>>> import numpy as np
>>> import numpy.linalg as la
>>> np.set_printoptions(precision=2, suppress=True, linewidth=140, floatmode="fixed")
>>> rd = lambda a: np.round(a, 2) + 0
>>> feats = np.load("dump.npy")
>>> rd(feats)
array([[-0.41, -0.58, -0.37, -0.41, -0.40,  0.17],
       [-0.10, -0.37,  0.77,  0.19, -0.06,  0.46],
       [ 0.36, -0.35,  0.17, -0.62,  0.55, -0.17],
       [-0.82,  0.24,  0.23, -0.17,  0.35, -0.25],
       [ 0.08, -0.14,  0.36, -0.02, -0.52, -0.76],
       [ 0.10,  0.57,  0.24, -0.62, -0.38,  0.29]])
>>> # keeps lengths
>>> x = np.array([3, 2, 0, 0, 2, 3])
>>> rhs = feats @ x
>>> rd(rhs)
array([-2.67,  0.21,  0.95, -2.05, -3.36,  1.56])
>>> rd(la.solve(feats, feats[:, 5]))
array([0.00, 0.00, 0.00, 0.00, 0.00, 1.00])
>>> rd(la.solve(feats, rhs + feats[:, 2]))
array([3.00, 2.00, 1.00, 0.00, 2.00, 3.00])
>>> rng = np.random.default_rng(88834)
>>> labels = rng.permutation(6)
>>> Y = feats[:, labels] * rng.choice([-1, 1], 6)
>>> rd(Y)
array([[ 0.17, -0.37,  0.41,  0.58, -0.40, -0.41],
       [ 0.46,  0.77, -0.19,  0.37, -0.06, -0.10],
       [-0.17,  0.17,  0.62,  0.35,  0.55,  0.36],
       [-0.25,  0.23,  0.17, -0.24,  0.35, -0.82],
       [-0.76,  0.36,  0.02,  0.14, -0.52,  0.08],
       [ 0.29,  0.24,  0.62, -0.57, -0.38,  0.10]])
>>> Uu, _, vt = la.svd(feats.T @ Y)
>>> rd(la.lstsq(feats, Y)[0])
array([[ 0.00,  0.00,  0.00,  0.00,  0.00,  1.00],
       [ 0.00,  0.00,  0.00, -1.00,  0.00,  0.00],
       [ 0.00,  1.00,  0.00,  0.00,  0.00,  0.00],
       [ 0.00,  0.00, -1.00,  0.00,  0.00,  0.00],
       [ 0.00,  0.00,  0.00,  0.00,  1.00,  0.00],
       [ 1.00,  0.00,  0.00,  0.00,  0.00,  0.00]])
>>> rd(Uu @ vt)
array([[ 0.00,  0.00,  0.00,  0.00,  0.00,  1.00],
       [ 0.00,  0.00,  0.00, -1.00,  0.00,  0.00],
       [ 0.00,  1.00,  0.00,  0.00,  0.00,  0.00],
       [ 0.00,  0.00, -1.00,  0.00,  0.00,  0.00],
       [ 0.00,  0.00,  0.00,  0.00,  1.00,  0.00],
       [ 1.00,  0.00,  0.00,  0.00,  0.00,  0.00]])
>>> labels
array([5, 2, 3, 1, 4, 0])
>>> F = np.cumsum(np.array([[1, 3, -2, 1, 3, 1, 3],
...     [-2, 2, 1, -1, -1, 1, -1],
...     [3, 0, -3, -2, -1, 3, -1],
...     [3, -3, 1, -1, -3, 1, 1],
...     [-1, -2, 0, -3, -3, 3, 0],
...     [-3, 0, 1, -2, 2, 1, 1],
...     [-2, 1, 1, -2, -1, -2, -3],
...     [-2, 3, -3, 1, 0, 0, -3],
...     [-1, -2, 3, 3, -2, 0, -2],
...     [0, 2, -3, 3, -2, 1, 0],
...     [3, -2, -3, -2, 1, 1, -3],
...     [1, 0, -3, 1, 0, 2, 3],
...     [-3, 3, -2, 2, 1, 3, 2],
...     [-1, -1, 1, 2, -2, 2, 0],
...     [-1, 0, 0, -1, -1, -2, -3],
...     [-3, -2, -3, 1, -3, 2, 2]]), axis=0)
>>> F
array([[  1,   3,  -2,   1,   3,   1,   3],
       [ -1,   5,  -1,   0,   2,   2,   2],
       [  2,   5,  -4,  -2,   1,   5,   1],
       [  5,   2,  -3,  -3,  -2,   6,   2],
       [  4,   0,  -3,  -6,  -5,   9,   2],
       [  1,   0,  -2,  -8,  -3,  10,   3],
       [ -1,   1,  -1, -10,  -4,   8,   0],
       [ -3,   4,  -4,  -9,  -4,   8,  -3],
       [ -4,   2,  -1,  -6,  -6,   8,  -5],
       [ -4,   4,  -4,  -3,  -8,   9,  -5],
       [ -1,   2,  -7,  -5,  -7,  10,  -8],
       [  0,   2, -10,  -4,  -7,  12,  -5],
       [ -3,   5, -12,  -2,  -6,  15,  -3],
       [ -4,   4, -11,   0,  -8,  17,  -3],
       [ -5,   4, -11,  -1,  -9,  15,  -6],
       [ -8,   2, -14,   0, -12,  17,  -4]])
>>> P = F @ la.solve(F.T @ F, F.T)
>>> np.allclose(P @ P, P)
True
>>> rd(np.trace(P))
np.float64(7.0)
